% python3 -q
>>> import numpy as np
>>> from numpy import linalg as LA
>>> np.set_printoptions(precision=3, suppress=True, linewidth=100, floatmode="fixed")
>>> B = np.array([[1, 1], [1, -1]])
>>> rng = np.random.default_rng(997)
>>> mat = np.kron(B, np.kron(B, B))[rng.permutation(8)][:13]
>>> mat
array([[ 1,  1,  1,  1,  1,  1,  1,  1],
       [ 1, -1,  1, -1,  1, -1,  1, -1],
       [ 1,  1, -1, -1,  1,  1, -1, -1],
       [ 1, -1,  1, -1, -1,  1, -1,  1],
       [ 1, -1, -1,  1,  1, -1, -1,  1],
       [ 1, -1, -1,  1, -1,  1,  1, -1],
       [ 1,  1,  1,  1, -1, -1, -1, -1],
       [ 1,  1, -1, -1, -1, -1,  1,  1]])
>>> idx = rng.permutation(8)
>>> B = mat[:, idx] * rng.choice([-1, 1], 8)
>>> B
array([[ 1, -1,  1,  1, -1,  1,  1,  1],
       [-1, -1,  1,  1,  1, -1, -1,  1],
       [-1,  1, -1,  1, -1, -1,  1,  1],
       [ 1, -1, -1,  1, -1, -1, -1, -1],
       [ 1,  1, -1,  1,  1,  1, -1,  1],
       [-1,  1,  1,  1, -1,  1, -1, -1],
       [-1, -1, -1,  1,  1,  1,  1, -1],
       [ 1,  1,  1,  1,  1, -1,  1, -1]])
>>> Uu, _, Vh = LA.svd(mat.T @ B)
>>> Uu @ Vh
array([[ 0.000,  0.000,  0.000,  1.000,  0.000,  0.000,  0.000,  0.000],
       [ 0.000,  0.000,  0.000,  0.000,  0.000,  0.000,  1.000,  0.000],
       [ 0.000, -1.000,  0.000,  0.000,  0.000,  0.000,  0.000,  0.000],
       [ 0.000,  0.000,  0.000,  0.000,  0.000,  1.000,  0.000,  0.000],
       [ 0.000,  0.000,  0.000,  0.000,  0.000,  0.000,  0.000,  1.000],
       [ 0.000,  0.000,  0.000,  0.000, -1.000,  0.000,  0.000,  0.000],
       [ 0.000,  0.000,  1.000,  0.000,  0.000,  0.000,  0.000,  0.000],
       [ 1.000,  0.000,  0.000,  0.000,  0.000,  0.000,  0.000,  0.000]])
>>> np.round(LA.lstsq(mat, B)[0], 3) + 0
array([[ 0.000,  0.000,  0.000,  1.000,  0.000,  0.000,  0.000,  0.000],
       [ 0.000,  0.000,  0.000,  0.000,  0.000,  0.000,  1.000,  0.000],
       [ 0.000, -1.000,  0.000,  0.000,  0.000,  0.000,  0.000,  0.000],
       [ 0.000,  0.000,  0.000,  0.000,  0.000,  1.000,  0.000,  0.000],
       [ 0.000,  0.000,  0.000,  0.000,  0.000,  0.000,  0.000,  1.000],
       [ 0.000,  0.000,  0.000,  0.000, -1.000,  0.000,  0.000,  0.000],
       [ 0.000,  0.000,  1.000,  0.000,  0.000,  0.000,  0.000,  0.000],
       [ 1.000,  0.000,  0.000,  0.000,  0.000,  0.000,  0.000,  0.000]])
>>> idx
array([7, 2, 6, 0, 5, 3, 1, 4])
>>> np.sort(np.abs(LA.eigvals(mat)))
array([2.828, 2.828, 2.828, 2.828, 2.828, 2.828, 2.828, 2.828])
>>> mat @ mat
array([[ 8,  0,  0,  0,  0,  0,  0,  0],
       [ 0,  4,  0,  4,  4,  0, -4,  0],
       [ 0, -4,  0,  4,  4,  0,  4,  0],
       [ 0,  4, -4,  0,  0,  4,  4,  0],
       [ 0,  0,  0,  0,  0,  0,  0,  8],
       [ 0,  0,  4,  4, -4,  4,  0,  0],
       [ 0,  0,  4, -4,  4,  4,  0,  0],
       [ 0,  4,  4,  0,  0, -4,  4,  0]])
>>> round(float(LA.det(mat)), 3)
4096.0
>>> np.allclose(mat @ mat.T, mat.T @ mat)
True
>>> (mat - mat.T) / 2
array([[ 0.000,  0.000,  0.000,  0.000,  0.000,  0.000,  0.000,  0.000],
       [ 0.000,  0.000,  0.000,  0.000,  1.000,  0.000,  0.000, -1.000],
       [ 0.000,  0.000,  0.000, -1.000,  1.000,  1.000, -1.000,  0.000],
       [ 0.000,  0.000,  1.000,  0.000, -1.000,  0.000, -1.000,  1.000],
       [ 0.000, -1.000, -1.000,  1.000,  0.000,  0.000,  0.000,  1.000],
       [ 0.000,  0.000, -1.000,  0.000,  0.000,  0.000,  1.000,  0.000],
       [ 0.000,  0.000,  1.000,  1.000,  0.000, -1.000,  0.000, -1.000],
       [ 0.000,  1.000,  0.000, -1.000, -1.000,  0.000,  1.000,  0.000]])
>>> mat[:, 6] @ mat[:, 2]
np.int64(0)
>>> B = mat + rng.integers(-2, 3, (8, 5)) @ rng.integers(-2, 3, (5, 8))
>>> B
array([[  0,   9,   1,  10,  -1,  -4,  -1,   3],
       [ -4,   1,   1,   0,  -5,  -2,  -1,  -5],
       [  0,   1,  -3,  -8,  11,   6,   2,   4],
       [  0,   1,   3,  -4,   1,   6,  -2,   0],
       [  0,   0, -10,  -2,   3,  -1,   6,   4],
       [ -1,  10,  -1,   9,  -3,  -1,  -1,   0],
       [ -2,   2,  -1,  -2,  -5,   2,   0,  -5],
       [ -5,  -2,   7,  -1,  -3,  -3,  -7,  -2]])
>>> LA.matrix_rank(B - mat, tol=1e-8)
np.int64(5)
>>> np.round(LA.svd(B - mat, compute_uv=False), 3) + 0
array([23.236, 17.831, 11.787, 10.353,  6.249,  0.000,  0.000,  0.000])
>>> data = np.loadtxt("w.csv", delimiter=",")
>>> data
array([[-3.000,  1.000,  0.000,  0.000,  0.000,  0.000],
       [ 0.000, -3.000,  1.000,  0.000,  0.000,  0.000],
       [ 0.000,  0.000, -3.000,  1.000,  0.000,  0.000],
       [ 0.000,  0.000,  0.000, -3.000,  1.000,  0.000],
       [ 0.000,  0.000,  0.000,  0.000, -3.000,  1.000],
       [ 0.000,  0.000,  0.000,  0.000,  0.000, -3.000]])
>>> # triangular, det is the product of the diagonal
>>> idx = rng.permutation(6)
>>> idx
array([3, 5, 1, 2, 0, 4])
>>> B = data[idx][:, idx]
>>> np.trace(B)
np.float64(-18.0)
>>> B
array([[-3.000,  0.000,  0.000,  0.000,  0.000,  1.000],
       [ 0.000, -3.000,  0.000,  0.000,  0.000,  0.000],
       [ 0.000,  0.000, -3.000,  1.000,  0.000,  0.000],
       [ 1.000,  0.000,  0.000, -3.000,  0.000,  0.000],
       [ 0.000,  0.000,  1.000,  0.000, -3.000,  0.000],
       [ 0.000,  1.000,  0.000,  0.000,  0.000, -3.000]])
>>> X = np.load("dump.npy")
>>> X
array([[ 0,  0,  0,  0,  0,  0,  0,  0,  0,  0,  1,  0,  0],
       [ 0,  0,  1,  0,  0,  0,  0,  0,  0,  0,  0,  0,  0],
       [ 0,  0,  0,  0,  0,  0,  0,  0,  1,  0,  0,  0,  0],
       [ 0,  0,  0,  0,  0,  0,  0,  0,  0,  0,  0,  0,  0],
       [ 2,  0,  0,  0,  0,  0,  0,  0,  0,  0,  0,  0,  0],
       [ 0,  0,  0,  0,  0,  0,  0,  0,  0,  0,  0,  0,  2],
       [ 0,  0,  0,  0,  2,  0,  0,  0,  0,  0,  0,  0,  0],
       [ 0,  0,  0, -1,  0,  0,  0,  0,  0,  0,  0,  0,  0],
       [ 0,  0,  0,  0,  0,  0,  0,  0,  0,  0,  0, -2,  0],
       [ 0,  0,  0,  0,  0,  0,  1,  0,  0,  0,  0,  0,  0],
       [ 0,  0,  0,  0,  0,  0,  0,  1,  0,  0,  0,  0,  0],
       [ 0,  0,  0,  0,  0,  0,  0,  0,  0,  2,  0,  0,  0],
       [ 0,  0,  0,  0,  0, -2,  0,  0,  0,  0,  0,  0,  0]])
>>> Uu, sv, Vh = LA.svd(X)
>>> sv
array([2.000, 2.000, 2.000, 2.000, 2.000, 2.000, 1.000, 1.000, 1.000, 1.000, 1.000, 1.000, 0.000])
>>> B = Uu[:, :12] @ np.diag(sv[:12]) @ Vh[:12]
>>> np.round(LA.norm(X - B, 2), 3), sv[12]
(np.float64(0.0), np.float64(0.0))
>>> round(float(LA.norm(X - B) / LA.norm(X)), 3)
0.0
>>> LA.matrix_rank(B)
np.int64(12)
>>> np.abs(X - B).max()
np.float64(0.0)
>>> Uu, sv, Vh = LA.svd(X)
>>> vecs = Vh[:(sv > 1e-8).sum()]
>>> x0 = X[0] + 3 * X[9] + rng.integers(2) * np.eye(13)[11]
>>> x0
array([0.000, 0.000, 0.000, 0.000, 0.000, 0.000, 3.000, 0.000, 0.000, 0.000, 1.000, 1.000, 0.000])
>>> np.allclose(vecs.T @ vecs @ x0, x0)
True
>>> np.diag(vecs.T @ vecs)
array([1.000, 0.000, 1.000, 1.000, 1.000, 1.000, 1.000, 1.000, 1.000, 1.000, 1.000, 1.000, 1.000])
>>> round(LA.det(X), 3)
np.float64(0.0)
>>> Uu, sv, Vh = LA.svd(X, full_matrices=False)
>>> np.cumsum(sv ** 2) / np.sum(sv ** 2)
array([0.133, 0.267, 0.400, 0.533, 0.667, 0.800, 0.833, 0.867, 0.900, 0.933, 0.967, 1.000, 1.000])
>>> sv / sv[0]
array([1.000, 1.000, 1.000, 1.000, 1.000, 1.000, 0.500, 0.500, 0.500, 0.500, 0.500, 0.500, 0.000])
>>> np.allclose(Uu * sv @ Vh, X)
True
>>> round(np.sqrt((sv ** 2).sum()), 3), round(LA.norm(X), 3)
(np.float64(5.477), np.float64(5.477))
>>> Uu.shape, sv.shape, Vh.shape
((13, 13), (13,), (13, 13))
>>> idx = rng.integers(0, 3, 15)
>>> M = np.triu((idx[:, None] == idx) & (rng.random((15, 15)) < 0.8), 1).astype(int)
>>> M += M.T
>>> M
array([[0, 0, 1, 1, 0, 0, 0, 0, 0, 0, 0, 0, 0, 0, 0],
       [0, 0, 0, 0, 1, 1, 0, 0, 0, 0, 1, 1, 0, 1, 0],
       [1, 0, 0, 0, 0, 0, 0, 0, 1, 1, 0, 0, 0, 0, 1],
       [1, 0, 0, 0, 0, 0, 0, 0, 0, 1, 0, 0, 0, 0, 1],
       [0, 1, 0, 0, 0, 1, 0, 0, 0, 0, 0, 1, 1, 0, 0],
       [0, 1, 0, 0, 1, 0, 0, 0, 0, 0, 1, 0, 0, 1, 0],
       [0, 0, 0, 0, 0, 0, 0, 1, 0, 0, 0, 0, 0, 0, 0],
       [0, 0, 0, 0, 0, 0, 1, 0, 0, 0, 0, 0, 0, 0, 0],
       [0, 0, 1, 0, 0, 0, 0, 0, 0, 1, 0, 0, 0, 0, 1],
       [0, 0, 1, 1, 0, 0, 0, 0, 1, 0, 0, 0, 0, 0, 0],
       [0, 1, 0, 0, 0, 1, 0, 0, 0, 0, 0, 1, 0, 1, 0],
       [0, 1, 0, 0, 1, 0, 0, 0, 0, 0, 1, 0, 1, 1, 0],
       [0, 0, 0, 0, 1, 0, 0, 0, 0, 0, 0, 1, 0, 1, 0],
       [0, 1, 0, 0, 0, 1, 0, 0, 0, 0, 1, 1, 1, 0, 0],
       [0, 0, 1, 1, 0, 0, 0, 0, 1, 0, 0, 0, 0, 0, 0]])
>>> # symmetric
>>> round(float(LA.eigvalsh(M).min()), 3)
-2.509
>>> [round(float(LA.det(M[:i, :i])), 2) + 0 for i in range(1, 16)]
[0.0, 0.0, 0.0, 0.0, 0.0, 0.0, 0.0, 0.0, -2.0, 0.0, 0.0, 0.0, 0.0, 0.0, 0.0]
>>> np.all(LA.eigvalsh(M) > 0)
np.False_
>>> round(float(LA.norm(M)), 3)
7.071
>>> M.sum(axis=0)
array([2, 5, 4, 3, 4, 4, 1, 1, 3, 3, 4, 5, 3, 5, 3])
>>> K = np.load("test4.npy")
>>> K
array([[ 0.000,  4.000,  0.000,  0.000,  0.000,  0.000],
       [ 8.000,  9.000,  0.000,  0.000,  0.000,  0.000],
       [ 0.000,  0.000, -1.000,  3.000,  1.000,  2.000],
       [ 0.000,  0.000,  1.000, -2.000,  2.000, -3.000],
       [ 0.000,  0.000, -2.000,  2.000, -1.000, -3.000],
       [ 0.000,  0.000, -2.000, -3.000,  0.000,  1.000]])
>>> def softmax(z):
...     e = np.exp(z - z.max(axis=-1, keepdims=True))
...     return e / e.sum(axis=-1, keepdims=True)
... 
>>> softmax(K[4] + 4)
array([0.101, 0.101, 0.014, 0.743, 0.037, 0.005])
>>> softmax(K[4])
array([0.101, 0.101, 0.014, 0.743, 0.037, 0.005])
>>> att = K @ K.T / np.sqrt(6)
>>> softmax(att)[4] @ K
array([ 0.005,  0.008, -1.994,  1.994, -0.994, -2.991])
>>> softmax(att).round(6).argmax(axis=1)
array([1, 1, 2, 3, 4, 5])
>>> np.round(softmax(att), 3) + 0
array([[0.000, 1.000, 0.000, 0.000, 0.000, 0.000],
       [0.000, 1.000, 0.000, 0.000, 0.000, 0.000],
       [0.002, 0.002, 0.992, 0.000, 0.003, 0.000],
       [0.001, 0.001, 0.000, 0.997, 0.001, 0.001],
       [0.001, 0.001, 0.001, 0.001, 0.997, 0.000],
       [0.003, 0.003, 0.000, 0.005, 0.000, 0.988]])
>>> B = LA.inv(K)
>>> np.round(K @ B, 3) + 0
array([[1.000, 0.000, 0.000, 0.000, 0.000, 0.000],
       [0.000, 1.000, 0.000, 0.000, 0.000, 0.000],
       [0.000, 0.000, 1.000, 0.000, 0.000, 0.000],
       [0.000, 0.000, 0.000, 1.000, 0.000, 0.000],
       [0.000, 0.000, 0.000, 0.000, 1.000, 0.000],
       [0.000, 0.000, 0.000, 0.000, 0.000, 1.000]])
>>> round(float(LA.cond(K)), 3)
5.983
>>> np.round(LA.inv(B), 3) + 0
array([[ 0.000,  4.000,  0.000,  0.000,  0.000,  0.000],
       [ 8.000,  9.000,  0.000,  0.000,  0.000,  0.000],
       [ 0.000,  0.000, -1.000,  3.000,  1.000,  2.000],
       [ 0.000,  0.000,  1.000, -2.000,  2.000, -3.000],
       [ 0.000,  0.000, -2.000,  2.000, -1.000, -3.000],
       [ 0.000,  0.000, -2.000, -3.000,  0.000,  1.000]])
>>> round(LA.slogdet(K)[0], 3)
np.float64(1.0)
